>>> import numpy as np
>>> from numpy import linalg as LA
>>> np.set_printoptions(precision=3, suppress=True, linewidth=200)
>>> X = np.load("sample18.npy")
>>> X
array([[ -8.565,  -1.894,  11.166,  -6.04 , -11.097,  -6.225],
       [ -8.936, -12.734,  -5.891,  10.378,  -3.758,   1.209],
       [ -5.68 , -10.692,  -0.562,  -8.214,   5.971, -12.247],
       [  2.822, -14.995,   9.517,  -2.001,  -8.471,   0.927],
       [ -7.201,  -7.364, -14.999,   7.662,  -3.14 ,  -0.638],
       [-13.204,   6.307,   1.018,  -7.057,   9.484,  -6.715],
       [ -3.556,   5.495,   3.75 ,   0.031,  14.35 ,  11.712],
       [  0.191,   8.57 ,   4.581,   5.373,  15.089,  -6.999],
       [ 11.329,  -7.915,  -0.964, -12.132,   7.8  ,   0.258],
       [  2.49 ,   6.567,  -3.53 ,  11.08 ,   9.327, -11.334],
       [-18.45 ,  -5.526,   1.038,   4.193,  -2.32 ,  -2.239],
       [ -3.005,  -5.882,  16.957,   6.799,  -2.36 ,   4.127],
       [-15.143,   1.257,  -7.548,  -1.831,  -8.459,   6.101],
       [ -8.828,  -8.72 ,   7.58 ,  11.579,  -5.544,  -4.874],
       [ 14.214,   7.671,  -2.701,  -2.442,   6.709,  -8.992],
       [  5.978,  -4.429,   6.755,  16.486,   2.103,   4.774],
       [  3.705,   1.225,  13.502,   7.425,   1.136, -12.085]])
>>> proj = X @ LA.solve(X.T @ X, X.T)
>>> print(np.allclose(proj @ proj, proj))
True
>>> print(LA.matrix_rank(np.eye(17) - proj))
11
>>> A2 = np.array([[3, 3, 1], [0, 1, 0], [3, 1, 1], [2, 1, 0], [1, 0, 1], [1, 2, 3]])
>>> print(np.einsum("ij->j", X))
[-51.839 -43.059  39.669  41.289  26.82  -43.24 ]
>>> LA.matrix_rank(np.vstack([X, A2.T]))
np.int64(6)
>>> LA.matrix_rank(X @ A2)
np.int64(3)
>>> A2 = np.c_[X[:, :4] @ np.array([[3, 4, -1, 7], [-3, 2, -6, 5], [-7, 0, -7, -1], [6, 6, 2, 3]]), np.array([1, 3, 3, 3, 2, 0, 0, 3, 2, 1, 1, 3, 2, 1, 2, 2, 0])]
>>> print(A2)
[[-134.415  -74.288  -70.313  -98.711    1.   ]
 [ 114.899    1.056  147.333  -89.197    3.   ]
 [ -30.314  -93.388   57.338 -117.3      3.   ]
 [ -25.174  -30.708   16.527  -70.741    3.   ]
 [ 151.454    2.44   171.702  -49.242    2.   ]
 [-108.001  -82.544  -45.878  -83.082    0.   ]
 [ -53.217   -3.048  -55.602   -1.074    0.   ]
 [ -24.966   50.142  -72.932   55.725    3.   ]
 [  -8.312  -43.306   18.645    4.296    2.   ]
 [  78.959   89.574    4.978   87.035    1.   ]
 [ -20.88   -59.694   52.726 -145.239    1.   ]
 [ -69.274   17.01   -66.804  -47.005    3.   ]
 [  -7.35   -69.044   56.775  -97.661    2.   ]
 [  16.09    16.722   31.246  -78.239    1.   ]
 [  23.884   57.546  -46.217  133.228    2.   ]
 [  82.852  113.97     6.283   62.404    2.   ]
 [ -42.524   61.82   -90.719   40.833    0.   ]]
>>> LA.matrix_rank(A2)
np.int64(5)
>>> np.round(LA.norm(A2 - X @ LA.lstsq(X, A2)[0], axis=0), 3) + 0
array([0.   , 0.   , 0.   , 0.   , 5.805])
>>> W = np.array([[0, 0, 0, 0, 0],
...     [2, 0, 1, 2, 2],
...     [1, 0, 1, 1, 0],
...     [0, 1, 2, 2, 0],
...     [2, 2, 0, 0, 0],
...     [2, 1, 2, 2, 1]])
>>> c = np.array([-2, -3, 4, -5, -3])
>>> act = np.maximum(X @ W + c, 0)
>>> (act > 0).astype(int)
array([[0, 0, 0, 0, 0],
       [0, 1, 1, 0, 0],
       [0, 0, 0, 0, 0],
       [0, 0, 0, 0, 0],
       [0, 0, 0, 0, 0],
       [1, 1, 0, 0, 1],
       [1, 1, 1, 1, 1],
       [1, 1, 1, 1, 1],
       [0, 1, 0, 0, 0],
       [1, 1, 1, 1, 0],
       [0, 0, 1, 0, 0],
       [1, 1, 1, 1, 0],
       [0, 0, 1, 0, 1],
       [0, 0, 1, 0, 0],
       [1, 0, 0, 0, 1],
       [1, 1, 1, 1, 0],
       [0, 0, 1, 1, 0]])
>>> Z = np.array([[2, 3], [2, 2], [0, 2], [3, 2], [1, 2]])
>>> (act @ Z).round(6).argmax(axis=1)
array([0, 1, 0, 0, 0, 1, 1, 1, 0, 1, 1, 1, 1, 1, 1, 1, 1])
>>> W @ Z
array([[ 0,  0],
       [12, 16],
       [ 5,  7],
       [ 8, 10],
       [ 8, 10],
       [13, 18]])
>>> cov = np.cov(X, rowvar=False)
>>> np.argwhere(np.triu(np.abs(np.corrcoef(X.T)) > 0.8, 1))
array([], shape=(0, 2), dtype=int64)
>>> print(LA.eigvalsh(cov)[::-1])
[125.012  80.826  64.329  53.234  43.48   19.852]
>>> F = np.loadtxt("m.csv", delimiter=",")
>>> print(F)
[[-12.   4.  -8. -10.]
 [  4. -10.  -1.  -4.]
 [ -8.  -1.  -2.  -8.]
 [-10.  -4.  -8.  12.]]
>>> def softmax(z):
...     e = np.exp(z - z.max(axis=-1, keepdims=True))
...     return e / e.sum(axis=-1, keepdims=True)
... 
>>> np.round(softmax(10 * F[2]), 3) + 0
array([0., 1., 0., 0.])
>>> print(softmax(F[2]))
[0.001 0.73  0.269 0.001]
>>> print(softmax(F).sum(axis=1))
[1. 1. 1. 1.]
>>> softmax(F[2] + -1)
array([0.001, 0.73 , 0.269, 0.001])
>>> S = F @ F.T / np.sqrt(4)
>>> softmax(S).round(6).argmax(axis=1)
array([0, 1, 0, 3])
>>> softmax(S)[2] @ F
array([-12.,   4.,  -8., -10.])
>>> print(np.round(softmax(S + np.triu(np.full(S.shape, -np.inf), 1)), 3) + 0)
[[1. 0. 0. 0.]
 [0. 1. 0. 0.]
 [1. 0. 0. 0.]
 [0. 0. 0. 1.]]
>>> ev, V = LA.eig(F)
>>> np.sort(LA.eigvals(LA.inv(F)))
array([-0.088, -0.047,  0.056,  0.33 ])
>>> print(np.sort(LA.eigvals(F @ F)))
[  9.186 129.902 316.243 458.669]
>>> print(np.round(F @ V[:, 0] - ev[0] * V[:, 0], 3) + 0)
[0. 0. 0. 0.]
>>> A2 = F / np.sqrt((F ** 2).mean(axis=1, keepdims=True))
>>> LA.matrix_rank(F - F.mean(axis=1, keepdims=True))
np.int64(3)
>>> A2[0]
array([-1.333,  0.444, -0.889, -1.111])
>>> LA.matrix_rank(A2) == LA.matrix_rank(F)
np.True_
>>> F - F.mean(axis=1, keepdims=True)
array([[-5.5 , 10.5 , -1.5 , -3.5 ],
       [ 6.75, -7.25,  1.75, -1.25],
       [-3.25,  3.75,  2.75, -3.25],
       [-7.5 , -1.5 , -5.5 , 14.5 ]])
>>> rng = np.random.default_rng(94426)
>>> idx = rng.permutation(4)
>>> idx
array([1, 0, 2, 3])
>>> A2 = F[idx][:, idx]
>>> np.diag(A2)
array([-10., -12.,  -2.,  12.])
>>> print(np.allclose(A2, F))
False
>>> np.sort(np.abs(LA.eigvals(A2)))
array([ 3.031, 11.397, 17.783, 21.417])
>>> np.round(LA.det(A2), 3), round(float(LA.det(F[idx])), 3)
(np.float64(13156.0), -13156.0)
>>> J = np.loadtxt("mat.csv", delimiter=",")
>>> J
array([[ 0.184, -0.049, -0.1  , -0.186, -4.832,  0.003, -1.456,  0.006, -0.016],
       [ 0.049,  0.044,  0.156, -0.944,  1.447,  0.188,  0.662,  0.021,  0.025],
       [ 0.131,  0.01 ,  0.071, -0.433, -3.197,  2.113, -0.233,  0.015, -0.006],
       [ 0.14 ,  0.002,  0.063,  0.005, -1.598,  0.554, -0.342,  0.001,  0.011],
       [-0.311, -0.055,  0.014, -0.147, -2.84 , -0.628, -2.77 , -0.001, -0.037],
       [-0.136,  0.019, -0.066, -0.193, -3.632,  0.242,  0.712,  0.   , -0.041],
       [ 0.287,  0.028, -0.016,  0.213,  4.001, -0.142,  2.544,  0.006,  0.034],
       [ 0.076, -0.006, -0.024,  0.763,  2.369, -1.099, -0.881,  0.02 , -0.01 ],
       [-0.083,  0.059,  0.073,  0.042,  1.842, -1.502, -0.391, -0.007,  0.035],
       [-0.211, -0.059,  0.103, -0.461, -6.913,  1.152,  2.237, -0.004, -0.021]])
>>> proj = np.triu(np.array([[-3, -2, 1, 5], [4, -3, -3, 3], [2, 0, -5, -1], [-3, -5, 1, 4]]), 1) + np.eye(4)
>>> A2 = proj @ F @ LA.inv(proj)
>>> np.poly(A2)
array([    1.,    12.,  -385., -3312., 13156.])
>>> np.trace(A2), np.trace(F)
(np.float64(-12.0), np.float64(-12.0))
>>> LA.matrix_rank(A2)
np.int64(4)
>>> proj @ F - F @ proj
array([[-66., -25., -16., 100.],
       [ -6.,  -1., -52.,  69.],
       [ 10., -12.,  13.,  29.],
       [  0., -20.,  -2.,  54.]])
>>> W = np.array([[3, 9],
...     [7, 2],
...     [3, 3],
...     [7, 9],
...     [8, 7],
...     [1, 5],
...     [2, 5],
...     [0, 0],
...     [4, 9]])
>>> c = np.array([3, -1])
>>> act = np.maximum(J @ W + c, 0)
>>> print((act > 0).astype(int))
[[0 0]
 [1 1]
 [0 0]
 [0 0]
 [0 0]
 [0 0]
 [1 1]
 [1 1]
 [1 1]
 [0 0]]
>>> (act > 0).mean(axis=0)
array([0.4, 0.4])
>>> Z = np.array([[6, -5], [-4, 3]])
>>> (act @ Z).round(6).argmax(axis=1)
array([0, 0, 0, 0, 0, 0, 0, 0, 0, 0])
>>> print(act @ Z)
[[  0.      0.   ]
 [ 38.598 -34.2  ]
 [  0.      0.   ]
 [  0.      0.   ]
 [  0.      0.   ]
 [  0.      0.   ]
 [ 80.216 -81.457]
 [ 94.796 -83.35 ]
 [ 86.766 -73.209]
 [  0.      0.   ]]
>>> W @ Z
array([[-18,  12],
       [ 34, -29],
       [  6,  -6],
       [  6,  -8],
       [ 20, -19],
       [-14,  10],
       [ -8,   5],
       [  0,   0],
       [-12,   7]])
